In [1]: import numpy as np

In [2]: np.set_printoptions(precision=2, suppress=True, linewidth=140)

In [3]: arr = np.load("a.npy")

In [4]: print(arr)
[[ 1 -2  4 -8]
 [ 1 -1  1 -1]
 [ 1  0  0  0]
 [ 1  1  1  1]
 [ 1  2  4  8]]

In [5]: x0 = np.array([0, -3, 5, -1])

In [6]: target = arr @ x0

In [7]: target
Out[7]: array([34,  9,  0,  1,  6])

In [8]: np.linalg.solve(arr.T @ arr, arr.T @ target)
Out[8]: array([ 0., -3.,  5., -1.])

In [9]: np.round(np.linalg.pinv(arr) @ arr, 2) + 0
Out[9]: 
array([[1., 0., 0., 0.],
       [0., 1., 0., 0.],
       [0., 0., 1., 0.],
       [0., 0., 0., 1.]])

In [10]: np.round(np.linalg.lstsq(arr, target)[0], 2) + 0
Out[10]: array([ 0., -3.,  5., -1.])

In [11]: rng = np.random.default_rng(48)

In [12]: target = target + 0.05 * rng.normal(size=5)

In [13]: target
Out[13]: array([33.98,  9.07,  0.01,  1.07,  6.01])

In [14]: coef, *_ = np.linalg.lstsq(arr, target)

In [15]: print(round(float(np.linalg.norm(target - arr @ coef)), 2))
0.06

In [16]: np.round(arr.T @ (target - arr @ coef), 2) + 0
Out[16]: array([0., 0., 0., 0.])

In [17]: [round(float(np.linalg.norm(np.linalg.solve(arr.T @ arr + lam * np.eye(4), arr.T @ target))), 2) for lam in (0, 1, 10, 100)]
Out[17]: [5.91, 5.22, 4.11, 1.64]

In [18]: coef.round()
Out[18]: array([ 0., -3.,  5., -1.])

In [19]: f, v = arr[3], arr[1]

In [20]: f @ v
Out[20]: np.int64(0)

In [21]: f @ f
Out[21]: np.int64(4)

In [22]: pr = (f @ v) / (f @ f) * f

In [23]: print((v - pr) @ f)
0.0

In [24]: v - pr
Out[24]: array([ 1., -1.,  1., -1.])

In [25]: hat = arr @ np.linalg.solve(arr.T @ arr, arr.T)

In [26]: np.trace(hat)
Out[26]: np.float64(4.0)

In [27]: np.linalg.matrix_rank(np.eye(5) - hat)
Out[27]: np.int64(1)

In [28]: hat @ arr[:, 1]
Out[28]: array([-2., -1.,  0.,  1.,  2.])

In [29]: M2 = np.c_[arr[:, :2] @ np.array([[2, 0], [2, 1]]), np.array([-3, 2, -2, -3, -3])]

In [30]: print(M2)
[[-2 -2 -3]
 [ 0 -1  2]
 [ 2  0 -2]
 [ 4  1 -3]
 [ 6  2 -3]]

In [31]: np.linalg.matrix_rank(M2)
Out[31]: np.int64(3)

In [32]: np.round(np.linalg.lstsq(arr, M2[:, 0])[0], 2) + 0
Out[32]: array([2., 2., 0., 0.])

In [33]: blk = np.stack([arr, -3 * arr, arr[::-1]])

In [34]: blk.shape
Out[34]: (3, 5, 4)

In [35]: np.einsum("bij,cij->bc", blk, blk)
Out[35]: 
array([[ 179, -537, -101],
       [-537, 1611,  303],
       [-101,  303,  179]])

In [36]: K = np.load("test7.npy")

In [37]: print(K)
[[-0.48  0.4  -0.27 -4.19  2.03  0.81  0.99 -1.62 -5.26]
 [ 1.06  0.86 -0.81  0.86  0.39 -0.19 -0.39  1.59  2.89]
 [ 0.66  0.18 -0.27  1.89 -0.85 -1.77 -1.46 -0.05  2.42]
 [-0.98 -0.46  0.42 -1.96  0.41  0.53  0.55 -1.64 -3.45]
 [ 0.62 -0.78  1.26  2.46 -1.45  0.19  1.37  2.3   0.31]
 [-0.16 -0.68  0.73 -0.3  -1.03 -3.43 -1.54 -3.58 -4.25]
 [ 1.9   1.66 -1.75  0.77  0.57 -3.23 -2.76 -0.33  3.16]
 [ 1.04  0.12 -0.09  1.29 -1.16 -4.76 -2.79 -2.61 -0.87]
 [ 0.84 -1.08  1.7   2.68 -2.04 -1.48  0.86  1.16 -1.56]
 [-1.48  0.24 -1.08 -2.28  0.65 -1.49 -2.8  -4.75 -0.77]]

In [38]: r = np.linalg.matrix_rank(K)

In [39]: print(r)
4

In [40]: N = np.linalg.svd(K)[2][r:].T

In [41]: [int(np.linalg.matrix_rank(K[:i])) for i in range(1, len(K) + 1)]
Out[41]: [1, 2, 3, 4, 4, 4, 4, 4, 4, 4]

In [42]: [int(np.linalg.matrix_rank(K[:, :j + 1])) for j in range(9)]
Out[42]: [1, 2, 3, 4, 4, 4, 4, 4, 4]

In [43]: N.shape
Out[43]: (9, 5)

In [44]: U, s, Vt = np.linalg.svd(K)

In [45]: np.argmax(s[:-1] / (s[1:] + 1e-6)) + 1
Out[45]: np.int64(4)

In [46]: M2 = U[:, :4] @ np.diag(s[:4]) @ Vt[:4]

In [47]: print(np.linalg.matrix_rank(K, rtol=0.05))
4

In [48]: round(np.linalg.norm(K - M2) / np.linalg.norm(K), 2)
Out[48]: np.float64(0.0)

In [49]: W0 = np.array([[0, 1, 2, 2, 0],
    ...:     [-1, 0, -2, -3, 2],
    ...:     [-2, -3, -2, 3, 3],
    ...:     [-3, -1, 0, 3, 1],
    ...:     [3, -3, -1, 1, -3]])

In [50]: W0
Out[50]: 
array([[ 0,  1,  2,  2,  0],
       [-1,  0, -2, -3,  2],
       [-2, -3, -2,  3,  3],
       [-3, -1,  0,  3,  1],
       [ 3, -3, -1,  1, -3]])

In [51]: hat = np.triu(np.array([[1, 2, 2, 3, 0],
    ...:     [1, 3, 1, 3, -2],
    ...:     [0, 0, -1, 1, -1],
    ...:     [3, 2, -2, 2, -3],
    ...:     [2, 3, -1, -1, 1]]), 1) + np.eye(5)

In [52]: M2 = hat @ W0 @ np.linalg.inv(hat)

In [53]: print(M2)
[[-15.  22.   2. -12.  23.]
 [-18.  36.  -2. -45. -51.]
 [ -8.  15.   0. -16. -11.]
 [-12.  32.  -5. -55. -96.]
 [  3.  -9.   2.  17.  32.]]

In [54]: round(float(np.linalg.det(M2)), 2)
Out[54]: -27.0

In [55]: q = W0.astype(float).copy()

In [56]: for j in range(5):
    ...:     q[:, j] -= q[:, :j] @ (q[:, :j].T @ q[:, j])
    ...:     q[:, j] /= np.linalg.norm(q[:, j])
    ...: 

In [57]: q
Out[57]: 
array([[ 0.  ,  0.22,  0.57,  0.21,  0.76],
       [-0.21,  0.  , -0.73, -0.24,  0.61],
       [-0.42, -0.67, -0.03,  0.61,  0.05],
       [-0.63, -0.22,  0.37, -0.65, -0.03],
       [ 0.63, -0.67,  0.1 , -0.32,  0.21]])

In [58]: np.round(q.T @ W0, 2) + 0
Out[58]: 
array([[ 4.8 ,  0.  ,  0.63, -1.88, -4.17],
       [ 0.  ,  4.47,  2.46, -2.91, -0.22],
       [ 0.  ,  0.  ,  2.56,  4.42, -1.5 ],
       [ 0.  ,  0.  ,  0.  ,  0.69,  1.67],
       [ 0.  ,  0.  ,  0.  ,  0.  ,  0.71]])

In [59]: q, Rm = np.linalg.qr(W0)

In [60]: np.round(q.T @ q, 2) + 0
Out[60]: 
array([[1., 0., 0., 0., 0.],
       [0., 1., 0., 0., 0.],
       [0., 0., 1., 0., 0.],
       [0., 0., 0., 1., 0.],
       [0., 0., 0., 0., 1.]])

In [61]: q.round(2) + 0
Out[61]: 
array([[ 0.  , -0.22,  0.57,  0.21, -0.76],
       [ 0.21,  0.  , -0.73, -0.24, -0.61],
       [ 0.42,  0.67, -0.03,  0.61, -0.05],
       [ 0.63,  0.22,  0.37, -0.65,  0.03],
       [-0.63,  0.67,  0.1 , -0.32, -0.21]])

In [62]: q.shape, Rm.shape
Out[62]: ((5, 5), (5, 5))

In [63]: np.abs(np.diag(Rm))
Out[63]: array([4.8 , 4.47, 2.56, 0.69, 0.71])

In [64]: round(np.linalg.det(W0[::-1]), 2)
Out[64]: np.float64(-27.0)

In [65]: np.round(np.linalg.det(2 * W0), 2), round(np.linalg.det(W0), 2)
Out[65]: (np.float64(-864.0), np.float64(-27.0))

In [66]: np.poly(W0)
Out[66]: array([  1.,   2.,   1., -85., 169.,  27.])

In [67]: np.kron(np.eye(2, dtype=int), W0)
Out[67]: 
array([[ 0,  1,  2,  2,  0,  0,  0,  0,  0,  0],
       [-1,  0, -2, -3,  2,  0,  0,  0,  0,  0],
       [-2, -3, -2,  3,  3,  0,  0,  0,  0,  0],
       [-3, -1,  0,  3,  1,  0,  0,  0,  0,  0],
       [ 3, -3, -1,  1, -3,  0,  0,  0,  0,  0],
       [ 0,  0,  0,  0,  0,  0,  1,  2,  2,  0],
       [ 0,  0,  0,  0,  0, -1,  0, -2, -3,  2],
       [ 0,  0,  0,  0,  0, -2, -3, -2,  3,  3],
       [ 0,  0,  0,  0,  0, -3, -1,  0,  3,  1],
       [ 0,  0,  0,  0,  0,  3, -3, -1,  1, -3]])

In [68]: round(float(np.linalg.eigvals(W0).sum().real), 2)
Out[68]: -2.0

In [69]: round(np.linalg.norm(W0, 2) / np.linalg.norm(W0), 2)
Out[69]: np.float64(0.68)

In [70]: np.linalg.cond(W0) > 100
Out[70]: np.False_

In [71]: np.argsort(-np.linalg.norm(W0, axis=0).round(6), kind="stable")[:3]
Out[71]: array([3, 0, 4])

In [72]: np.linalg.matrix_rank(W0, rtol=0.1)
Out[72]: np.int64(4)

In [73]: C = np.sign(np.array([[1, 1, 0, 2], [-1, 0, -1, 1], [2, -2, 1, 2], [-2, 0, -2, 0]]))

In [74]: M2 = (np.tril(C, -1) + np.eye(4)) @ (np.triu(C, 1) + np.eye(4))

In [75]: w = np.array([7, 1, 8, 0])

In [76]: A = np.rint(M2 * w @ np.linalg.inv(M2)) + 0

In [77]: A
Out[77]: 
array([[ 6., -7., -1.,  5.],
       [ 1.,  7.,  0.,  1.],
       [-9., -7.,  0., -9.],
       [ 2.,  7.,  1.,  3.]])

In [78]: # rank 3

In [79]: print(np.argsort(-np.linalg.norm(A, axis=0).round(6), kind="stable")[:3])
[1 0 3]

In [80]: np.linalg.matrix_rank(A, rtol=0.1)
Out[80]: np.int64(2)

In [81]: print([round(float(x), 2) for x in np.linalg.svd(A, compute_uv=False)[:3]])
[17.0, 12.09, 0.94]

In [82]: U, s, Vt = np.linalg.svd(A)

In [83]: s.round(2) + 0
Out[83]: array([17.  , 12.09,  0.94,  0.  ])

In [84]: M2 = U[:, :3] @ np.diag(s[:3]) @ Vt[:3]

In [85]: round(np.linalg.norm(A - M2) / np.linalg.norm(A), 2)
Out[85]: np.float64(0.0)

In [86]: print(np.round(np.linalg.norm(A - M2, 2), 2), round(s[3], 2))
0.0 0.0

In [87]: M2 = A[0, 0] * A[1:] - np.outer(A[1:, 0], A[0])

In [88]: print(M2)
[[   0.   49.    1.    1.]
 [   0. -105.   -9.   -9.]
 [   0.   56.    8.    8.]]

In [89]: print(np.flatnonzero(~M2.round(6).any(axis=1)))
[]

In [90]: np.linalg.matrix_rank(M2), np.linalg.matrix_rank(A)
Out[90]: (np.int64(2), np.int64(3))

In [91]: A[:, 0] / A[0, 0]
Out[91]: array([ 1.  ,  0.17, -1.5 ,  0.33])

In [92]: round(float(np.trace(np.linalg.pinv(A) @ A)), 2)
Out[92]: 3.0

In [93]: np.allclose(A[:-1].T @ np.linalg.lstsq(A[:-1].T, A[-1])[0], A[-1])
Out[93]: True

In [94]: np.round(A @ np.linalg.pinv(A) @ A, 2) + 0
Out[94]: 
array([[ 6., -7., -1.,  5.],
       [ 1.,  7.,  0.,  1.],
       [-9., -7.,  0., -9.],
       [ 2.,  7.,  1.,  3.]])

In [95]: U, s, Vt = np.linalg.svd(A)

In [96]: evecs = Vt[:(s > 1e-8).sum()]

In [97]: x0 = A[2] + 4 * A[3] + rng.integers(2) * np.eye(4)[2]

In [98]: x0
Out[98]: array([-1., 21.,  5.,  3.])

In [99]: print(np.linalg.matrix_rank(np.vstack([A, x0])))
4

In [100]: f = np.array([1, 1, 2, -1, 1, 0, -2, 2, 1, 2]) + 0.5

In [101]: data = np.eye(10) - 2 * np.outer(f, f) / (f @ f)

In [102]: data
Out[102]: 
array([[ 0.85, -0.15, -0.25,  0.05, -0.15, -0.05,  0.15, -0.25, -0.15, -0.25],
       [-0.15,  0.85, -0.25,  0.05, -0.15, -0.05,  0.15, -0.25, -0.15, -0.25],
       [-0.25, -0.25,  0.59,  0.08, -0.25, -0.08,  0.25, -0.41, -0.25, -0.41],
       [ 0.05,  0.05,  0.08,  0.98,  0.05,  0.02, -0.05,  0.08,  0.05,  0.08],
       [-0.15, -0.15, -0.25,  0.05,  0.85, -0.05,  0.15, -0.25, -0.15, -0.25],
       [-0.05, -0.05, -0.08,  0.02, -0.05,  0.98,  0.05, -0.08, -0.05, -0.08],
       [ 0.15,  0.15,  0.25, -0.05,  0.15,  0.05,  0.85,  0.25,  0.15,  0.25],
       [-0.25, -0.25, -0.41,  0.08, -0.25, -0.08,  0.25,  0.59, -0.25, -0.41],
       [-0.15, -0.15, -0.25,  0.05, -0.15, -0.05,  0.15, -0.25,  0.85, -0.25],
       [-0.25, -0.25, -0.41,  0.08, -0.25, -0.08,  0.25, -0.41, -0.25,  0.59]])

In [103]: w, evecs = np.linalg.eigh(data)

In [104]: print(np.unique(w.round(6) + 0, return_counts=True)[1])
[1 9]

In [105]: evecs @ np.diag(w) @ evecs.T
Out[105]: 
array([[ 0.85, -0.15, -0.25,  0.05, -0.15, -0.05,  0.15, -0.25, -0.15, -0.25],
       [-0.15,  0.85, -0.25,  0.05, -0.15, -0.05,  0.15, -0.25, -0.15, -0.25],
       [-0.25, -0.25,  0.59,  0.08, -0.25, -0.08,  0.25, -0.41, -0.25, -0.41],
       [ 0.05,  0.05,  0.08,  0.98,  0.05,  0.02, -0.05,  0.08,  0.05,  0.08],
       [-0.15, -0.15, -0.25,  0.05,  0.85, -0.05,  0.15, -0.25, -0.15, -0.25],
       [-0.05, -0.05, -0.08,  0.02, -0.05,  0.98,  0.05, -0.08, -0.05, -0.08],
       [ 0.15,  0.15,  0.25, -0.05,  0.15,  0.05,  0.85,  0.25,  0.15,  0.25],
       [-0.25, -0.25, -0.41,  0.08, -0.25, -0.08,  0.25,  0.59, -0.25, -0.41],
       [-0.15, -0.15, -0.25,  0.05, -0.15, -0.05,  0.15, -0.25,  0.85, -0.25],
       [-0.25, -0.25, -0.41,  0.08, -0.25, -0.08,  0.25, -0.41, -0.25,  0.59]])

In [106]: print(np.linalg.svd(data, compute_uv=False))
[1. 1. 1. 1. 1. 1. 1. 1. 1. 1.]

In [107]: print((w > 1e-8).sum(), (w < -1e-8).sum())
9 1

In [108]: print(w)
[-1.  1.  1.  1.  1.  1.  1.  1.  1.  1.]

In [109]: M2 = data / np.linalg.norm(data, axis=1, keepdims=True)

In [110]: gram = M2 @ M2.T

In [111]: gram[2].round(2) + 0
Out[111]: array([0., 0., 1., 0., 0., 0., 0., 0., 0., 0.])

In [112]: print((np.abs(gram) > 0.9).astype(int))
[[1 0 0 0 0 0 0 0 0 0]
 [0 1 0 0 0 0 0 0 0 0]
 [0 0 1 0 0 0 0 0 0 0]
 [0 0 0 1 0 0 0 0 0 0]
 [0 0 0 0 1 0 0 0 0 0]
 [0 0 0 0 0 1 0 0 0 0]
 [0 0 0 0 0 0 1 0 0 0]
 [0 0 0 0 0 0 0 1 0 0]
 [0 0 0 0 0 0 0 0 1 0]
 [0 0 0 0 0 0 0 0 0 1]]

In [113]: np.degrees(np.arccos(np.clip(gram[2, 4], -1, 1)))
Out[113]: np.float64(90.0)

In [114]: w, evecs = np.linalg.eigh(data)

In [115]: x0 = np.array([-2, 1, -2, 2, 2, 0, -1, 1, 0, 1])

In [116]: print(np.round(x0 @ data @ x0 / (x0 @ x0), 2), w[0], np.round(w[-1], 2))
0.99 -1.0 1.0

In [117]: np.round(evecs * np.abs(w) @ evecs.T, 2) + 0
Out[117]: 
array([[1., 0., 0., 0., 0., 0., 0., 0., 0., 0.],
       [0., 1., 0., 0., 0., 0., 0., 0., 0., 0.],
       [0., 0., 1., 0., 0., 0., 0., 0., 0., 0.],
       [0., 0., 0., 1., 0., 0., 0., 0., 0., 0.],
       [0., 0., 0., 0., 1., 0., 0., 0., 0., 0.],
       [0., 0., 0., 0., 0., 1., 0., 0., 0., 0.],
       [0., 0., 0., 0., 0., 0., 1., 0., 0., 0.],
       [0., 0., 0., 0., 0., 0., 0., 1., 0., 0.],
       [0., 0., 0., 0., 0., 0., 0., 0., 1., 0.],
       [0., 0., 0., 0., 0., 0., 0., 0., 0., 1.]])

In [118]: gram = data.T @ data

In [119]: np.trace(gram), (data ** 2).sum()
Out[119]: (np.float64(10.0), np.float64(10.0))

In [120]: np.diag(gram)
Out[120]: array([1., 1., 1., 1., 1., 1., 1., 1., 1., 1.])

In [121]: print(np.linalg.matrix_rank(gram))
10

In [122]: np.linalg.eigvalsh(gram)[::-1]
Out[122]: array([1., 1., 1., 1., 1., 1., 1., 1., 1., 1.])

In [123]: np.allclose(gram, gram.T)
Out[123]: True

In [124]: (data @ data.T).shape
Out[124]: (10, 10)

In [125]: x0 = np.array([6, 7, 5, 1, 7, 3, 6, 9, 3, 8])

In [126]: data @ np.eye(10)[8]
Out[126]: array([-0.15, -0.15, -0.25,  0.05, -0.15, -0.05,  0.15, -0.25,  0.85, -0.25])

In [127]: data @ (2 * x0)
Out[127]: array([ -4.03,  -2.03, -16.72,   7.34,  -2.03,   0.66,  28.03,  -8.72, -10.03, -10.72])

In [128]: (data * x0).sum(axis=1)
Out[128]: array([-2.02, -1.02, -8.36,  3.67, -1.02,  0.33, 14.02, -4.36, -5.02, -5.36])

In [129]: feats = np.array([[3.91, 0.53, 1.2, -2.12, -1.52, 0.77, -0.17],
     ...:     [0.53, 1.27, 4.2, -1.06, 1.84, -3.86, 0.05],
     ...:     [1.2, 4.2, 0.2, 1.06, -1.62, 1.37, 0.35],
     ...:     [-2.12, -1.06, 1.06, 2.0, -2.46, 1.46, -2.0],
     ...:     [-1.52, 1.84, -1.62, -2.46, 2.04, -1.39, 1.7],
     ...:     [0.77, -3.86, 1.37, 1.46, -1.39, 0.33, 0.85],
     ...:     [-0.17, 0.05, 0.35, -2.0, 1.7, 0.85, 3.24]])

In [130]: # equal to its transpose

In [131]: x0 = np.array([0, -3, 3, -1, 1, -1, 2])

In [132]: target = feats @ x0

In [133]: coef, lr = np.zeros(7), 1 / np.linalg.norm(feats, 2) ** 2

In [134]: for i in range(4):
     ...:     coef -= lr * feats.T @ (feats @ coef - target)
     ...:     if i % 1 == 0: print(i, round(np.linalg.norm(feats @ coef - target), 2))
     ...: 
0 13.13
1 6.94
2 4.35
3 3.2

In [135]: coef
Out[135]: array([ 0.36, -2.93,  2.4 , -0.86,  1.16, -1.42,  1.4 ])

In [136]: round(float(np.linalg.cond(feats)), 2)
Out[136]: 7.98
